% ipython --no-banner

In [1]: import numpy as np

In [2]: import numpy.linalg as la

In [3]: np.set_printoptions(suppress=True, linewidth=120)

In [4]: M = np.load("block7.npy")

In [5]: print(M)
[[1 0 0]
 [0 2 0]
 [0 0 3]]

In [6]: # 3 groups of indices that never mix

In [7]: Q = M.astype(float).copy()

In [8]: for j in range(3):
   ...:     Q[:, j] -= Q[:, :j] @ (Q[:, :j].T @ Q[:, j])
   ...:     Q[:, j] /= la.norm(Q[:, j])
   ...: 

In [9]: print(Q.T @ Q)
[[1. 0. 0.]
 [0. 1. 0.]
 [0. 0. 1.]]

In [10]: print(Q.T @ M)
[[1. 0. 0.]
 [0. 2. 0.]
 [0. 0. 3.]]

In [11]: feats = np.loadtxt("layer12.csv", delimiter=",")

In [12]: print(feats)
[[ 17.7  18.5   1.3]
 [ 17.4  17.8  -0.1]
 [-14.7  -5.1  -4.1]
 [  4.7  -2.3  -5.6]
 [-16.2  -6.5  -5.3]
 [  5.5  -2.8  -9. ]
 [ 16.7  18.    0.7]
 [ 15.4  17.3  -0.6]
 [  3.5  -1.8  -8.5]
 [ 16.7  18.1   0.7]
 [-13.7  -5.2  -6.3]
 [ 17.1  19.8   0.5]
 [-15.3  -6.2  -5. ]
 [ 17.9  19.    4. ]
 [-14.   -5.5  -6.2]
 [  3.9  -0.1  -8.3]
 [  4.   -1.9  -8.9]]

In [13]: cent = feats[[8, 3]].astype(float)

In [14]: for _ in range(6):
    ...:     labels = la.norm(feats[:, None] - cent, axis=-1).argmin(axis=1)
    ...:     cent = np.array([feats[labels == j].mean(axis=0) for j in range(2)])
    ...: 

In [15]: print(labels)
[1 1 0 0 0 0 1 1 0 1 0 1 0 1 0 0 0]

In [16]: print(np.abs(cent[1] - cent[0]).argmax())
0

In [17]: print(np.round(cent[1] - cent[0], 1))
[22.2 22.1  7.6]

In [18]: print(cent.round(1))
[[-5.2 -3.7 -6.7]
 [17.  18.4  0.9]]

In [19]: C2 = np.cov(feats, rowvar=False)

In [20]: print(C2.round(1))
[[184.7 138.2  36. ]
 [138.2 128.7  42. ]
 [ 36.   42.   17.7]]

In [21]: print(np.round(la.eigvalsh(C2)[::-1], 1))
[307.9  22.    1.1]

In [22]: print(np.round(np.corrcoef(feats.T), 1))
[[1.  0.9 0.6]
 [0.9 1.  0.9]
 [0.6 0.9 1. ]]

In [23]: print(np.argsort(-feats.std(axis=0).round(6), kind="stable"))
[0 1 2]

In [24]: print(round(np.corrcoef(feats[:, 0], feats[:, 1])[0, 1], 1))
0.9

In [25]: print(C2.shape)
(3, 3)

In [26]: labels = feats[:, 0] > np.median(feats[:, 0])

In [27]: u = feats[labels].mean(axis=0) - feats[~labels].mean(axis=0)

In [28]: print(np.argsort(-np.abs(u).round(6), kind="stable"))
[0 1 2]

In [29]: print(u.round(1))
[22.  19.6  6.2]

In [30]: print(round((((feats - feats.mean(axis=0)) @ u > 0) == labels).mean(), 1))
0.9

In [31]: A = np.loadtxt("sample12.csv", delimiter=",")

In [32]: print(A)
[[163.   1.   3.]
 [  2.  43.   2.]
 [  0.   3.  62.]]

In [33]: rng = np.random.default_rng(841936)

In [34]: B = A + rng.integers(-2, 3, (3, 1)) @ rng.integers(-2, 3, (1, 3))

In [35]: print(B)
[[163.   0.   3.]
 [  2.  42.   2.]
 [  0.   3.  62.]]

In [36]: print(la.matrix_rank(B - A, tol=1e-8))
1

In [37]: print(np.abs(B - A).sum(axis=1))
[1. 1. 0.]

In [38]: Q, R = la.qr(A)

In [39]: print(np.round(Q @ R, 1))
[[163.   1.   3.]
 [  2.  43.   2.]
 [  0.   3.  62.]]

In [40]: print(round(abs(R[0, 0]), 1), np.round(la.norm(A[:, 0]), 1))
163.0 163.0

In [41]: print(R.round(1))
[[-163.    -1.5   -3. ]
 [   0.   -43.1   -6.3]
 [   0.     0.    61.7]]

In [42]: print(round(float(np.trace(Q @ Q.T)), 1))
3.0

In [43]: print(Q.shape, R.shape)
(3, 3) (3, 3)

In [44]: hat = np.triu(np.array([[6, 5, 4], [8, 9, 2], [-5, -4, 1]]), 1) + np.eye(3)

In [45]: B = hat @ A @ la.inv(hat)

In [46]: print(la.matrix_rank(B))
3

In [47]: print(np.trace(B), np.trace(A))
268.0 268.0

In [48]: C2 = A.T @ A

In [49]: print(C2)
[[26573.   249.   493.]
 [  249.  1859.   275.]
 [  493.   275.  3857.]]

In [50]: print(np.allclose(C2, C2.T))
True

In [51]: F = np.loadtxt("out17.csv", delimiter=",")

In [52]: print(F)
[[1. 0. 0. 0.]
 [0. 1. 0. 0.]
 [2. 1. 1. 0.]
 [1. 1. 0. 1.]]

In [53]: print(np.round(la.norm(F[0] - F[1]), 1))
1.4

In [54]: print(round(float(la.norm(F[0], 1)), 1), round(la.norm(F[0], np.inf), 1))
1.0 1.0

In [55]: print(round(float(la.norm(F, "nuc")), 1))
5.3

In [56]: print(np.round(la.norm(F) ** 2 / la.norm(F, 2) ** 2, 1))
1.3

In [57]: print(F[0] @ F[1])
0.0

In [58]: print(np.round(la.norm(F, 1), 1), np.round(la.norm(F, np.inf), 1))
4.0 4.0

In [59]: print(la.norm(F, axis=1).argmax())
2

In [60]: evals, vecs = la.eig(F)

In [61]: print(evals)
[1. 1. 1. 1.]

In [62]: print(np.round(np.sort(la.eigvals(F.T)), 1))
[1. 1. 1. 1.]

In [63]: u = np.array([2, -2, 2])

In [64]: print(np.correlate(F[3], F[2], "full"))
[0. 1. 2. 3. 3. 1. 2.]

In [65]: print(np.convolve(F[3], u))
[ 2.  0.  0.  4. -2.  2.]

In [66]: print(np.array([np.convolve(row, u, "same") for row in F]))
[[-2.  2.  0.  0.]
 [ 2. -2.  2.  0.]
 [-2.  4.  0.  2.]
 [ 0.  0.  4. -2.]]

In [67]: print(np.polyval(u, F[3]))
[2. 2. 2. 2.]

In [68]: hat = np.triu(np.array([[2, -1, 1, 3], [3, 2, 2, -3], [2, -1, -3, -1], [3, 0, 0, -2]]), 1) + np.eye(4)

In [69]: B = hat @ F @ la.inv(hat)

In [70]: print(round(la.det(B), 1))
1.0

In [71]: print(hat @ F - F @ hat)
[[ 5.  4.  0.  0.]
 [ 1. -1.  0.  0.]
 [-1.  1. -4. -3.]
 [ 0.  1. -3.  0.]]

In [72]: print(B)
[[  6.   9. -23. -11.]
 [  1.   1.  -1.  -4.]
 [  1.   1.  -2.  -3.]
 [  1.   2.  -5.  -1.]]

In [73]: print(np.round(np.poly(B), 1))
[ 1. -4.  6. -4.  1.]

In [74]: W = np.array([[-1, 0, 2, 3, -2, 0],
    ...:     [1, 1, -1, 0, 1, -2],
    ...:     [3, -1, 0, -1, 3, -3],
    ...:     [-2, 0, 0, 2, 1, -1]])

In [75]: c = np.array([-2, 0, 2, 1, 2, -1])

In [76]: hid = np.maximum(F @ W + c, 0)

In [77]: print(np.round((hid > 0).mean(axis=0), 1))
[0.  0.5 1.  1.  0.8 0. ]

In [78]: print(hid)
[[0. 0. 4. 4. 0. 0.]
 [0. 1. 1. 1. 3. 0.]
 [0. 0. 5. 6. 2. 0.]
 [0. 1. 3. 6. 2. 0.]]

In [79]: print(la.matrix_rank(hid))
4

In [80]: cent = np.array([[0, 0, -1],
    ...:     [2, -1, 2],
    ...:     [2, 1, 1],
    ...:     [1, -2, -1],
    ...:     [-2, 1, -2],
    ...:     [1, -2, 1]])

In [81]: print(W @ cent)
[[ 11  -6   4]
 [ -4   3  -4]
 [-12  12 -13]
 [ -1  -1  -3]]

In [82]: print((hid @ cent).round(6).argmax(axis=1))
[0 1 0 0]

In [83]: mat = np.load("run1.npy")

In [84]: print(mat)
[[-4  9 -5  1]
 [ 1  4  3 -3]
 [-9  4 -1  1]
 [-5  9 -5 -3]]

In [85]: x0 = np.array([-3, -1, -2, 3])

In [86]: rhs = mat @ x0

In [87]: c, lr = np.zeros(4), 1 / la.norm(mat, 2) ** 2

In [88]: for i in range(6):
    ...:     c -= lr * mat.T @ (mat @ c - rhs)
    ...:     if i % 1 == 0: print(i, round(la.norm(mat @ c - rhs), 1))
    ...: 
0 26.2
1 22.3
2 19.1
3 16.4
4 14.0
5 12.1

In [89]: print(np.round(la.cond(mat), 1))
7.2

In [90]: labels = rng.permutation(4)

In [91]: print(labels)
[0 1 3 2]

In [92]: B = mat[labels][:, labels]

In [93]: print(B)
[[-4  9  1 -5]
 [ 1  4 -3  3]
 [-5  9 -3 -5]
 [-9  4  1 -1]]

In [94]: print(np.trace(B))
-4

In [95]: W0 = np.load("dump.npy")

In [96]: print(W0)
[[ 0.3  3.   1.1  0.1]
 [-0.5 -4.   2.   0.9]
 [-0.9  5.   0.7  1.5]]

In [97]: def softmax(z):
    ...:     e = np.exp(z - z.max(axis=-1, keepdims=True))
    ...:     return e / e.sum(axis=-1, keepdims=True)
    ...: 

In [98]: print(np.round(softmax(W0[0]), 1) + 0)
[0.1 0.8 0.1 0. ]

In [99]: print(softmax(W0).sum(axis=1))
[1. 1. 1.]

In [100]: scores = W0 @ W0.T / np.sqrt(4)

In [101]: print(np.round(softmax(scores), 1) + 0)
[[0.1 0.  0.9]
 [0.  1.  0. ]
 [0.  0.  1. ]]

In [102]: print(softmax(scores).round(6).argmax(axis=1))
[2 1 2]

In [103]: print(round(la.norm(W0, 2), 1))
7.1

In [104]: print(round(la.norm(W0, "nuc"), 1))
11.1

In [105]: print(la.norm(W0, axis=1).argmax())
2

In [106]: print(np.round(la.norm(W0, 1), 1), np.round(la.norm(W0, np.inf), 1))
12.0 8.1

In [107]: print(np.round(la.norm(W0[2] - W0[1]), 1))
9.1

In [108]: print(np.round(la.norm(W0) ** 2 / la.norm(W0, 2) ** 2, 1))
1.2

In [109]: print(np.round(la.norm(W0, axis=1), 1))
[3.2 4.6 5.3]

In [110]: W0 @ W0
---------------------------------------------------------------------------
ValueError                                Traceback (most recent call last)
Cell In[110], line 1
----> 1 W0 @ W0

ValueError: matmul: Input operand 1 has a mismatch in its core dimension 0, with gufunc signature (n?,k),(k,m?)->(n?,m?) (size 3 is different from 4)

In [111]: C2 = W0.T @ W0

In [112]: print(la.matrix_rank(C2))
3

In [113]: print(round(np.trace(C2), 1), round(float((W0 ** 2).sum()), 1))
59.9 59.9

In [114]: print(C2.round(1))
[[ 1.2 -1.6 -1.3 -1.8]
 [-1.6 50.  -1.2  4.2]
 [-1.3 -1.2  5.7  3. ]
 [-1.8  4.2  3.   3.1]]

In [115]: print(np.round(np.diag(C2), 1))
[ 1.2 50.   5.7  3.1]

In [116]: print((W0 @ W0.T).shape)
(3, 3)

In [117]: print(np.round(la.svd(W0, compute_uv=False) ** 2, 1))
[50.5  8.2  1.3]

In [118]: print(np.allclose(C2, C2.T))
True
